$ python -q
>>> import numpy as np
>>> from numpy import linalg as LA
>>> np.set_printoptions(precision=2, suppress=True, linewidth=120, legacy="1.25")
>>> arr = np.load("out15.npy")
>>> print(arr)
[[ 2.93 -5.45 -4.9 ]
 [ 5.18  6.35 -3.19]
 [-5.77  3.66  0.93]
 [ 4.26 -1.77  6.17]]
>>> x0 = np.array([-4, 5, -9])
>>> rhs = arr @ x0
>>> LA.solve(arr.T @ arr, arr.T @ rhs)
array([-4.,  5., -9.])
>>> np.round(LA.pinv(arr) @ arr, 2) + 0
array([[1., 0., 0.],
       [0., 1., 0.],
       [0., 0., 1.]])
>>> rng = np.random.default_rng(593941)
>>> rhs = rhs + 0.1 * rng.normal(size=4)
>>> rhs
array([  5.03,  39.73,  33.28, -81.28])
>>> b, *_ = LA.lstsq(arr, rhs)
>>> b
array([-4.01,  5.01, -8.98])
>>> b.round()
array([-4.,  5., -9.])
>>> A2 = np.c_[arr[:, :2] @ np.array([[-1, -1], [-3, -2]]), np.array([1, -5, 4, -5])]
>>> print(A2)
[[ 13.42   7.97   1.  ]
 [-24.23 -17.88  -5.  ]
 [ -5.21  -1.55   4.  ]
 [  1.05  -0.72  -5.  ]]
>>> np.round(LA.norm(A2 - arr @ LA.lstsq(arr, A2)[0], axis=0), 2) + 0
array([0.  , 0.  , 0.58])
>>> print(LA.matrix_rank(np.c_[arr, A2]))
4
>>> np.round(LA.lstsq(arr, A2[:, 0])[0], 2) + 0
array([-1., -3.,  0.])
>>> LA.norm(LA.qr(arr)[0].T @ A2, axis=0) ** 2 / ((A2 ** 2).sum(axis=0) + 1e-12)
array([1.  , 1.  , 0.99])
>>> x0 = np.array([4, 1, 1])
>>> h1 = np.maximum(arr @ x0, 0)
>>> h1
array([ 1.37, 23.88,  0.  , 21.44])
>>> print(arr * (h1 > 1e-9)[:, None])
[[ 2.93 -5.45 -4.9 ]
 [ 5.18  6.35 -3.19]
 [-0.    0.    0.  ]
 [ 4.26 -1.77  6.17]]
>>> T = np.stack([arr, -1 * arr, arr[::-1]])
>>> np.einsum("bij,cij->bc", T, T)
array([[ 246.53, -246.53,  -35.44],
       [-246.53,  246.53,   35.44],
       [ -35.44,   35.44,  246.53]])
>>> feats = np.loadtxt("data.csv", delimiter=",")
>>> feats
array([[ 0.17,  0.43, -0.59],
       [ 0.43,  3.04,  0.39],
       [-0.59,  0.39,  3.79]])
>>> rk = LA.matrix_rank(feats)
>>> rk
2
>>> null = LA.svd(feats)[2][rk:].T
>>> np.round(feats @ null, 2) + 0
array([[0.],
       [0.],
       [0.]])
>>> [int(LA.matrix_rank(np.delete(feats, i, axis=0))) for i in range(3)]
[2, 2, 2]
>>> gram = feats.T @ feats
>>> print((feats @ feats.T).shape)
(3, 3)
>>> print(gram)
[[ 0.56  1.15 -2.16]
 [ 1.15  9.56  2.44]
 [-2.16  2.44 14.88]]
>>> evals, evecs = LA.eigvalsh(gram)
Traceback (most recent call last):
  File "<python-input-37>", line 1, in <module>
    evals, evecs = LA.eigvalsh(gram)
    ^^^^^^^^^^^^
ValueError: too many values to unpack (expected 2)
>>> evals, evecs = LA.eigh(gram)
>>> LA.eigvalsh(gram + -2 * np.eye(3))
array([-2.,  7., 14.])
>>> print(np.abs(evecs[:, -1]).round(6).argmax())
2
>>> np.round(evecs.T @ gram @ evecs, 2) + 0
array([[ 0.,  0.,  0.],
       [ 0.,  9.,  0.],
       [ 0.,  0., 16.]])
>>> np.abs(evecs[:, -1])
array([0.11, 0.34, 0.94])
>>> theta = np.radians(60)
>>> r_ = np.eye(3)
>>> r_[0, 0] = r_[2, 2] = np.cos(theta)
>>> r_[0, 2], r_[2, 0] = -np.sin(theta), np.sin(theta)
>>> r_
array([[ 0.5 ,  0.  , -0.87],
       [ 0.  ,  1.  ,  0.  ],
       [ 0.87,  0.  ,  0.5 ]])
>>> A2 = feats @ r_.T
>>> np.allclose(LA.norm(feats, axis=1), LA.norm(A2, axis=1))
True
>>> np.round(LA.det(r_), 2), np.trace(r_)
(1.0, 2.0)
>>> np.round(LA.svd(feats, compute_uv=False), 2) + 0, np.round(LA.svd(A2, compute_uv=False), 2) + 0
(array([4., 3., 0.]), array([4., 3., 0.]))
>>> np.abs(A2 - feats).max(axis=0)
array([2.99, 0.  , 2.41])
